>>> import numpy as np
>>> from numpy import linalg as LA
>>> np.set_printoptions(precision=3, suppress=True, linewidth=140)
>>> M = np.load("sample7.npy")
>>> print(M)
[[0.25  0.5   0.25 ]
 [0.364 0.455 0.182]
 [0.111 0.333 0.556]]
>>> # rows sum to 1
>>> rng = np.random.default_rng(39733)
>>> labels = rng.permutation(3)
>>> print(labels)
[2 1 0]
>>> M2 = M[labels][:, labels]
>>> print(np.allclose(M2, M))
False
>>> print(np.sort(np.abs(LA.eigvals(M2))))
[0.075 0.335 1.   ]
>>> evals, V = LA.eig(M)
>>> print(round(np.prod(evals), 3))
-0.025
>>> print(evals)
[ 1.    -0.075  0.335]
>>> M2 = LA.inv(M)
>>> print(np.round(LA.slogdet(M)[0], 3))
-1.0
>>> print(LA.matrix_power(M, 2))
[[0.272 0.436 0.292]
 [0.276 0.449 0.275]
 [0.211 0.392 0.397]]
>>> pr = np.eye(3)[0]
>>> for _ in range(7):
...     pr = pr @ M
...     print(pr.round(3))
... 
[0.25 0.5  0.25]
[0.272 0.436 0.292]
[0.259 0.431 0.31 ]
[0.256 0.429 0.315]
[0.255 0.428 0.317]
[0.255 0.428 0.318]
[0.254 0.428 0.318]
>>> Q, V = LA.qr(M[:, :1])[0], LA.qr(M[:, 1:])[0]
>>> sigma = LA.svd(Q.T @ V, compute_uv=False)
>>> print(np.degrees(np.arccos(sigma.clip(0, 1))))
[11.678]
>>> m1 = np.loadtxt("w.csv", delimiter=",")
>>> print(m1)
[[86. 26.]
 [26. 11.]]
>>> evals, V = LA.eigh(m1)
>>> vec = np.array([2, 4])
>>> print(V * np.abs(evals) @ V.T)
[[86. 26.]
 [26. 11.]]
>>> print(vec @ m1 @ vec / (vec @ vec), round(evals[0], 3), np.round(evals[-1], 3))
46.8 2.868 94.132
>>> print(V * np.maximum(evals, 0) @ V.T)
[[86. 26.]
 [26. 11.]]
>>> print(vec @ m1 @ vec)
936.0
>>> print((np.sign(V[:, -1].round(6)) == np.sign(V[0, -1].round(6))).astype(int))
[1 1]
>>> T = np.stack([m1, -3 * m1, m1[::-1]])
>>> print(LA.matrix_rank(T.reshape(3, -1)))
2
>>> print(LA.norm(T, axis=(1, 2)))
[ 94.175 282.526  94.175]
>>> print(LA.matrix_rank(T))
[2 2 2]
>>> print((T @ m1.T).shape)
(3, 2, 2)
>>> K = np.load("data.npy")
>>> print(K)
[[ 0.053  0.316 -0.947]
 [ 0.316  0.895  0.316]
 [-0.947  0.316  0.053]]
>>> # keeps lengths
>>> print(LA.norm(K, axis=0))
[1. 1. 1.]
>>> print(np.round(K @ K.T, 3) + 0)
[[1. 0. 0.]
 [0. 1. 0.]
 [0. 0. 1.]]
>>> mat = np.loadtxt("mat.csv", delimiter=",")
>>> print(mat)
[[  4.847   6.745  -2.173]
 [  1.755   4.111   9.504]
 [  5.917   7.682  -7.292]
 [ -3.886   0.47  -18.067]
 [  3.655   5.681   4.389]
 [ 10.406  11.253 -13.635]
 [ 18.953  17.375   2.75 ]
 [  1.345   3.841   7.722]
 [  4.477   6.442  -1.308]
 [-38.813 -26.929  15.006]
 [-20.31  -12.505   1.288]
 [  9.495  10.406  -7.219]
 [  4.14    6.038   4.91 ]
 [  3.994   6.128  -3.562]]
>>> Ac = mat - mat.mean(axis=0)
>>> V = LA.svd(Ac)[2][:2]
>>> M2 = Ac - Ac @ V.T @ V
>>> print(np.diag(V.T @ V))
[0.633 0.368 1.   ]
>>> print(np.round(LA.norm(M2) / LA.norm(Ac), 3))
0.0
>>> print(np.round(np.cov(Ac @ V.T, rowvar=False), 3) + 0)
[[339.021   0.   ]
 [  0.     62.961]]
>>> print(np.round(M2.std(axis=0), 3) + 0)
[0. 0. 0.]
>>> th = np.deg2rad(135)
>>> arr = np.eye(3)
>>> arr[np.ix_([1, 0], [1, 0])] = [[np.cos(th), -np.sin(th)], [np.sin(th), np.cos(th)]]
>>> print(arr)
[[-0.707  0.707  0.   ]
 [-0.707 -0.707  0.   ]
 [ 0.     0.     1.   ]]
>>> # keeps lengths
>>> def softmax(z):
...     e = np.exp(z - z.max(axis=-1, keepdims=True))
...     return e / e.sum(axis=-1, keepdims=True)
... 
>>> print(softmax(arr[1] + -1))
[0.248 0.248 0.503]
>>> print(softmax(arr[1]))
[0.248 0.248 0.503]
>>> att = arr @ arr.T / np.sqrt(3)
>>> print(softmax(att).round(6).argmax(axis=1))
[0 1 2]
>>> print(softmax(att + np.triu(np.full(att.shape, -np.inf), 1)))
[[1.    0.    0.   ]
 [0.36  0.64  0.   ]
 [0.264 0.264 0.471]]
>>> r0 = np.array([-1, 5, -1])
>>> M2 = arr + np.outer(r0, np.eye(3)[0])
>>> print(M2)
[[-1.707  0.707  0.   ]
 [ 4.293 -0.707  0.   ]
 [-1.     0.     1.   ]]
>>> print(round(LA.det(M2) / LA.det(arr), 3), np.round(1 + LA.solve(arr, r0)[0], 3))
-1.828 -1.828
>>> Q, R = LA.qr(K)
>>> print(round(np.trace(Q @ Q.T), 3))
3.0
>>> print(np.allclose(R.T @ R, K.T @ K))
True
>>> print(np.round(Q.T @ Q, 3) + 0)
[[1. 0. 0.]
 [0. 1. 0.]
 [0. 0. 1.]]
>>> print(Q.shape, R.shape)
(3, 3) (3, 3)
>>> Z = np.sign(np.array([[-3, 1], [1, 2]]))
>>> M2 = (np.tril(Z, -1) + np.eye(2)) @ (np.triu(Z, 1) + np.eye(2))
>>> evals = np.array([3, 0])
>>> J = np.rint(M2 * evals @ LA.inv(M2)) + 0
>>> print(J)
[[ 6. -3.]
 [ 6. -3.]]
>>> # rows 0 and 1 are equal
>>> print([round(float(x), 3) for x in LA.svd(J, compute_uv=False)[:3]])
[9.487, 0.0]
>>> labels = rng.permutation(2)
>>> print(labels)
[0 1]
>>> M2 = J[labels][:, labels]
>>> print(round(LA.det(M2), 3), np.round(LA.det(J[labels]), 3))
0.0 0.0
>>> print(np.diag(M2))
[ 6. -3.]
>>> print(np.trace(M2))
3.0
>>> print(np.sort(np.abs(LA.eigvals(M2))))
[0. 3.]
>>> vec = np.array([0, 0])
>>> print(J @ np.eye(2)[0])
[6. 6.]
>>> print(np.sign((J @ vec).round(6)))
[0. 0.]
>>> print(J * vec)
[[ 0. -0.]
 [ 0. -0.]]
>>> print((J @ vec).argmax())
0
>>> left, sigma, Vh = LA.svd(J)
>>> V = Vh[:(sigma > 1e-8).sum()]
>>> vec = J[1] + 5 * J[0] + rng.integers(2) * np.eye(2)[1]
>>> print(vec)
[ 36. -17.]
>>> print(V.T @ V)
[[ 0.8 -0.4]
 [-0.4  0.2]]
>>> print(LA.matrix_rank(np.vstack([J, vec])))
2
>>> print(round(LA.norm(vec - V.T @ V @ vec), 3))
0.894
>>> print(np.diag(V.T @ V))
[0.8 0.2]
>>> left, sigma, Vh = LA.svd(J)
>>> print(np.argmax(sigma[:-1] / (sigma[1:] + 1e-6)) + 1)
1
>>> M2 = left[:, :1] @ np.diag(sigma[:1]) @ Vh[:1]
>>> print(M2)
[[ 6. -3.]
 [ 6. -3.]]
>>> print(np.abs(J - M2).max())
0.0
>>> print(round(LA.norm(J - M2, 2), 3), np.round(sigma[1], 3))
0.0 0.0
>>> print(LA.matrix_rank(J, rtol=0.05))
1
>>> E = np.loadtxt("m.csv", delimiter=",")
>>> print(E)
[[ 1.     0.     0.     0.     0.   ]
 [ 0.     0.309  0.951  0.     0.   ]
 [ 0.    -0.951  0.309  0.     0.   ]
 [ 0.     0.     0.     1.     0.   ]
 [ 0.     0.     0.     0.     1.   ]]
>>> # columns are unit length and at right angles
>>> print((E - E.T) / 2)
[[ 0.     0.     0.     0.     0.   ]
 [ 0.     0.     0.951  0.     0.   ]
 [ 0.    -0.951  0.     0.     0.   ]
 [ 0.     0.     0.     0.     0.   ]
 [ 0.     0.     0.     0.     0.   ]]
>>> print(np.allclose(E, E.T))
False
>>> print(E @ E)
[[ 1.     0.     0.     0.     0.   ]
 [ 0.    -0.809  0.588  0.     0.   ]
 [ 0.    -0.588 -0.809  0.     0.   ]
 [ 0.     0.     0.     1.     0.   ]
 [ 0.     0.     0.     0.     1.   ]]
>>> print(np.allclose(E @ E.T, E.T @ E))
True
>>> print(np.round(LA.det(E), 3))
1.0
>>> print(np.round(np.abs(LA.eigvals(E)).max(), 3))
1.0
>>> vec = np.array([4, 1, 4, 5, 3])
>>> print(LA.inv(E))
[[ 1.     0.     0.     0.     0.   ]
 [-0.     0.309 -0.951 -0.    -0.   ]
 [ 0.     0.951  0.309  0.     0.   ]
 [ 0.     0.     0.     1.     0.   ]
 [ 0.     0.     0.     0.     1.   ]]
>>> print(np.round(LA.det(E), 3))
1.0
>>> print(5 - LA.matrix_rank(E - np.eye(5), tol=1e-8))
3
>>> print(E.T @ (E @ vec))
[4. 1. 4. 5. 3.]
>>> r0 = np.array([4, 8, 4, 6, 3])
>>> M2 = E + np.outer(r0, np.eye(5)[4])
>>> print(LA.matrix_rank(LA.inv(M2) - LA.inv(E), tol=1e-8))
1
>>> print(np.round(LA.det(M2) / LA.det(E), 3), round(1 + LA.solve(E, r0)[4], 3))
4.0 4.0
>>> X = 2 * np.eye(5) + np.ones((5, 5))
>>> print(X)
[[3. 1. 1. 1. 1.]
 [1. 3. 1. 1. 1.]
 [1. 1. 3. 1. 1.]
 [1. 1. 1. 3. 1.]
 [1. 1. 1. 1. 3.]]
>>> # symmetric, so the eigenvalues are real
>>> print(np.fft.fft(X[0]))
[7.+0.j 2.+0.j 2.+0.j 2.+0.j 2.+0.j]
>>> print(np.allclose(X @ X.T, X.T @ X))
True
>>> vec = np.array([9, -2, -9, -1, 1])
>>> print(LA.norm(X @ vec) <= LA.norm(X, 2) * LA.norm(vec) + 1e-9)
True
>>> print((X @ vec).argmax())
0
>>> print(X @ np.eye(5)[2])
[1. 1. 3. 1. 1.]
>>> print(X * vec)
[[ 27.  -2.  -9.  -1.   1.]
 [  9.  -6.  -9.  -1.   1.]
 [  9.  -2. -27.  -1.   1.]
 [  9.  -2.  -9.  -3.   1.]
 [  9.  -2.  -9.  -1.   3.]]
>>> print(X @ np.ones(5))
[7. 7. 7. 7. 7.]
>>> r0 = np.array([0, 2, 0])
>>> print(np.convolve(X[3], r0))
[0. 2. 2. 2. 6. 2. 0.]
>>> print(np.correlate(X[3], X[0], "full"))
[ 1.  2.  3.  6.  9.  8.  7. 10.  3.]
>>> print(np.polyval(r0, X[3]))
[2. 2. 2. 6. 2.]
>>> print(np.array([np.convolve(row, r0, "same") for row in X]))
[[6. 2. 2. 2. 2.]
 [2. 6. 2. 2. 2.]
 [2. 2. 6. 2. 2.]
 [2. 2. 2. 6. 2.]
 [2. 2. 2. 2. 6.]]
